>>> import numpy as np
>>> from numpy import linalg as LA
>>> np.set_printoptions(suppress=True, linewidth=140)
>>> def rnd(a):
...     return np.round(a, 3) + 0
... 
>>> data = np.array([[6, 0, -1, -1, 2, 3],
...     [0, -2, 0, -1, -3, 0],
...     [-1, 0, 2, 5, -4, 0],
...     [-1, -1, 5, -2, 2, 4],
...     [2, -3, -4, 2, 6, 4],
...     [3, 0, 0, 4, 4, 2]])
>>> f = np.array([3, 2, 1, -3, 2, 1])
>>> M2 = data + np.outer(f, np.eye(6)[1])
>>> print(rnd(LA.det(M2) / LA.det(data)), rnd(1 + LA.solve(data, f)[1]))
0.444 0.444
>>> print(M2)
[[ 6.  3. -1. -1.  2.  3.]
 [ 0.  0.  0. -1. -3.  0.]
 [-1.  1.  2.  5. -4.  0.]
 [-1. -4.  5. -2.  2.  4.]
 [ 2. -1. -4.  2.  6.  4.]
 [ 3.  1.  0.  4.  4.  2.]]
>>> print([round(float(LA.det(data[:i, :i])), 2) + 0 for i in range(1, 7)])
[6.0, -12.0, -22.0, 317.0, 4802.0, -10329.0]
>>> print(rnd(LA.eigvalsh(data).min()))
-7.296
>>> def softmax(z):
...     e = np.exp(z - z.max(axis=-1, keepdims=True))
...     return e / e.sum(axis=-1, keepdims=True)
... 
>>> print(rnd(softmax(data).sum(axis=1)))
[1. 1. 1. 1. 1. 1.]
>>> print(rnd(softmax(data[2] + -3)))
[0.002 0.006 0.047 0.938 0.    0.006]
>>> print(rnd(softmax(10 * data[2])))
[0. 0. 0. 1. 0. 0.]
>>> print(rnd(softmax(data[2])))
[0.002 0.006 0.047 0.938 0.    0.006]
>>> scores = data @ data.T / np.sqrt(6)
>>> print(softmax(scores).round(6).argmax(axis=1))
[0 1 2 3 4 4]
>>> print(rnd(softmax(scores)))
[[0.995 0.    0.    0.    0.005 0.   ]
 [0.    0.944 0.054 0.001 0.    0.   ]
 [0.    0.    1.    0.    0.    0.   ]
 [0.    0.    0.    1.    0.    0.   ]
 [0.    0.    0.    0.    1.    0.   ]
 [0.    0.    0.    0.    0.6   0.399]]
>>> print(data[1] @ data[2])
7
>>> print(rnd(LA.norm(data, 1)), rnd(LA.norm(data, np.inf)))
21.0 21.0
>>> print(rnd(LA.norm(data, axis=0)))
[7.141 3.742 6.782 7.141 9.22  6.708]
>>> print(rnd(LA.norm(data, "nuc")))
36.188
>>> print(rnd(LA.norm(data[1] - data[2])))
6.782
>>> print(rnd(LA.norm(data[1], 1)), rnd(LA.norm(data[1], np.inf)))
6.0 3.0
>>> print(rnd(LA.norm(data, axis=1)))
[7.141 3.742 6.782 7.141 9.22  6.708]
>>> print(np.allclose(data, data.T))
True
>>> print(rnd(np.sort(np.abs(LA.eigvals(data)))))
[ 0.859  3.939  5.072  6.693  7.296 12.328]
>>> print(np.trace(data))
12
>>> print(rnd(LA.det(data)))
-10329.0
>>> print(rnd(np.abs(LA.eigvals(data)).max()))
12.328
>>> print((data + data.T) / 2)
[[ 6.  0. -1. -1.  2.  3.]
 [ 0. -2.  0. -1. -3.  0.]
 [-1.  0.  2.  5. -4.  0.]
 [-1. -1.  5. -2.  2.  4.]
 [ 2. -3. -4.  2.  6.  4.]
 [ 3.  0.  0.  4.  4.  2.]]
>>> LA.determinant(data)
Traceback (most recent call last):
  File "<python-input-32>", line 1, in <module>
    LA.determinant(data)
    ^^^^^^^^^^^^^^
AttributeError: module 'numpy.linalg' has no attribute 'determinant'
>>> A = np.array([[-2.0, -1.0, -6.0, 5.0],
...     [0.0, 0.0, 3.0, -3.0],
...     [2.0, 1.0, 0.0, 1.0],
...     [2.0, 1.0, -3.0, 4.0]])
>>> left, s, VT = LA.svd(A)
>>> print(rnd(s))
[10.187  4.027  0.     0.   ]
>>> M2 = left[:, :2] @ np.diag(s[:2]) @ VT[:2]
>>> print(rnd(M2))
[[-2. -1. -6.  5.]
 [ 0.  0.  3. -3.]
 [ 2.  1.  0.  1.]
 [ 2.  1. -3.  4.]]
>>> print(rnd(LA.norm(A - M2, 2)), rnd(s[2]))
0.0 0.0
>>> print(LA.matrix_rank(A, rtol=0.05))
2
>>> print(rnd(np.abs(A - M2).max()))
0.0
>>> print(LA.matrix_rank(M2))
2
